In [1]: import numpy as np

In [2]: np.set_printoptions(precision=2, suppress=True, linewidth=100)

In [3]: def tidy(a):
   ...:     return np.round(a, 2) + 0
   ...: 

In [4]: J = np.loadtxt("run12.csv", delimiter=",")

In [5]: J
Out[5]: 
array([[1.  , 0.7 , 0.49, 0.34, 0.24, 0.17, 0.12, 0.08, 0.06, 0.04, 0.03],
       [0.7 , 1.  , 0.7 , 0.49, 0.34, 0.24, 0.17, 0.12, 0.08, 0.06, 0.04],
       [0.49, 0.7 , 1.  , 0.7 , 0.49, 0.34, 0.24, 0.17, 0.12, 0.08, 0.06],
       [0.34, 0.49, 0.7 , 1.  , 0.7 , 0.49, 0.34, 0.24, 0.17, 0.12, 0.08],
       [0.24, 0.34, 0.49, 0.7 , 1.  , 0.7 , 0.49, 0.34, 0.24, 0.17, 0.12],
       [0.17, 0.24, 0.34, 0.49, 0.7 , 1.  , 0.7 , 0.49, 0.34, 0.24, 0.17],
       [0.12, 0.17, 0.24, 0.34, 0.49, 0.7 , 1.  , 0.7 , 0.49, 0.34, 0.24],
       [0.08, 0.12, 0.17, 0.24, 0.34, 0.49, 0.7 , 1.  , 0.7 , 0.49, 0.34],
       [0.06, 0.08, 0.12, 0.17, 0.24, 0.34, 0.49, 0.7 , 1.  , 0.7 , 0.49],
       [0.04, 0.06, 0.08, 0.12, 0.17, 0.24, 0.34, 0.49, 0.7 , 1.  , 0.7 ],
       [0.03, 0.04, 0.06, 0.08, 0.12, 0.17, 0.24, 0.34, 0.49, 0.7 , 1.  ]])

In [6]: vals, vecs = np.linalg.eigh(J)

In [7]: print(tidy(vals))
[0.18 0.19 0.21 0.24 0.29 0.38 0.53 0.8  1.33 2.45 4.39]

In [8]: np.unique(vals.round(6) + 0, return_counts=True)[1]
Out[8]: array([1, 1, 1, 1, 1, 1, 1, 1, 1, 1, 1])

In [9]: tidy(vals.sum()), np.trace(J)
Out[9]: (np.float64(11.0), np.float64(11.0))

In [10]: tidy(vecs.T @ J @ vecs)
Out[10]: 
array([[0.18, 0.  , 0.  , 0.  , 0.  , 0.  , 0.  , 0.  , 0.  , 0.  , 0.  ],
       [0.  , 0.19, 0.  , 0.  , 0.  , 0.  , 0.  , 0.  , 0.  , 0.  , 0.  ],
       [0.  , 0.  , 0.21, 0.  , 0.  , 0.  , 0.  , 0.  , 0.  , 0.  , 0.  ],
       [0.  , 0.  , 0.  , 0.24, 0.  , 0.  , 0.  , 0.  , 0.  , 0.  , 0.  ],
       [0.  , 0.  , 0.  , 0.  , 0.29, 0.  , 0.  , 0.  , 0.  , 0.  , 0.  ],
       [0.  , 0.  , 0.  , 0.  , 0.  , 0.38, 0.  , 0.  , 0.  , 0.  , 0.  ],
       [0.  , 0.  , 0.  , 0.  , 0.  , 0.  , 0.53, 0.  , 0.  , 0.  , 0.  ],
       [0.  , 0.  , 0.  , 0.  , 0.  , 0.  , 0.  , 0.8 , 0.  , 0.  , 0.  ],
       [0.  , 0.  , 0.  , 0.  , 0.  , 0.  , 0.  , 0.  , 1.33, 0.  , 0.  ],
       [0.  , 0.  , 0.  , 0.  , 0.  , 0.  , 0.  , 0.  , 0.  , 2.45, 0.  ],
       [0.  , 0.  , 0.  , 0.  , 0.  , 0.  , 0.  , 0.  , 0.  , 0.  , 4.39]])

In [11]: tidy(np.linalg.svd(J, compute_uv=False))
Out[11]: array([4.39, 2.45, 1.33, 0.8 , 0.53, 0.38, 0.29, 0.24, 0.21, 0.19, 0.18])

In [12]: tidy(vecs @ np.diag(vals) @ vecs.T)
Out[12]: 
array([[1.  , 0.7 , 0.49, 0.34, 0.24, 0.17, 0.12, 0.08, 0.06, 0.04, 0.03],
       [0.7 , 1.  , 0.7 , 0.49, 0.34, 0.24, 0.17, 0.12, 0.08, 0.06, 0.04],
       [0.49, 0.7 , 1.  , 0.7 , 0.49, 0.34, 0.24, 0.17, 0.12, 0.08, 0.06],
       [0.34, 0.49, 0.7 , 1.  , 0.7 , 0.49, 0.34, 0.24, 0.17, 0.12, 0.08],
       [0.24, 0.34, 0.49, 0.7 , 1.  , 0.7 , 0.49, 0.34, 0.24, 0.17, 0.12],
       [0.17, 0.24, 0.34, 0.49, 0.7 , 1.  , 0.7 , 0.49, 0.34, 0.24, 0.17],
       [0.12, 0.17, 0.24, 0.34, 0.49, 0.7 , 1.  , 0.7 , 0.49, 0.34, 0.24],
       [0.08, 0.12, 0.17, 0.24, 0.34, 0.49, 0.7 , 1.  , 0.7 , 0.49, 0.34],
       [0.06, 0.08, 0.12, 0.17, 0.24, 0.34, 0.49, 0.7 , 1.  , 0.7 , 0.49],
       [0.04, 0.06, 0.08, 0.12, 0.17, 0.24, 0.34, 0.49, 0.7 , 1.  , 0.7 ],
       [0.03, 0.04, 0.06, 0.08, 0.12, 0.17, 0.24, 0.34, 0.49, 0.7 , 1.  ]])

In [13]: print(tidy(vecs.T @ vecs))
[[1. 0. 0. 0. 0. 0. 0. 0. 0. 0. 0.]
 [0. 1. 0. 0. 0. 0. 0. 0. 0. 0. 0.]
 [0. 0. 1. 0. 0. 0. 0. 0. 0. 0. 0.]
 [0. 0. 0. 1. 0. 0. 0. 0. 0. 0. 0.]
 [0. 0. 0. 0. 1. 0. 0. 0. 0. 0. 0.]
 [0. 0. 0. 0. 0. 1. 0. 0. 0. 0. 0.]
 [0. 0. 0. 0. 0. 0. 1. 0. 0. 0. 0.]
 [0. 0. 0. 0. 0. 0. 0. 1. 0. 0. 0.]
 [0. 0. 0. 0. 0. 0. 0. 0. 1. 0. 0.]
 [0. 0. 0. 0. 0. 0. 0. 0. 0. 1. 0.]
 [0. 0. 0. 0. 0. 0. 0. 0. 0. 0. 1.]]

In [14]: tidy(np.linalg.eigvalsh(J + -1 * np.eye(11)))
Out[14]: array([-0.82, -0.81, -0.79, -0.76, -0.71, -0.62, -0.47, -0.2 ,  0.33,  1.45,  3.39])

In [15]: (vals > 1e-8).sum(), (vals < -1e-8).sum()
Out[15]: (np.int64(11), np.int64(0))
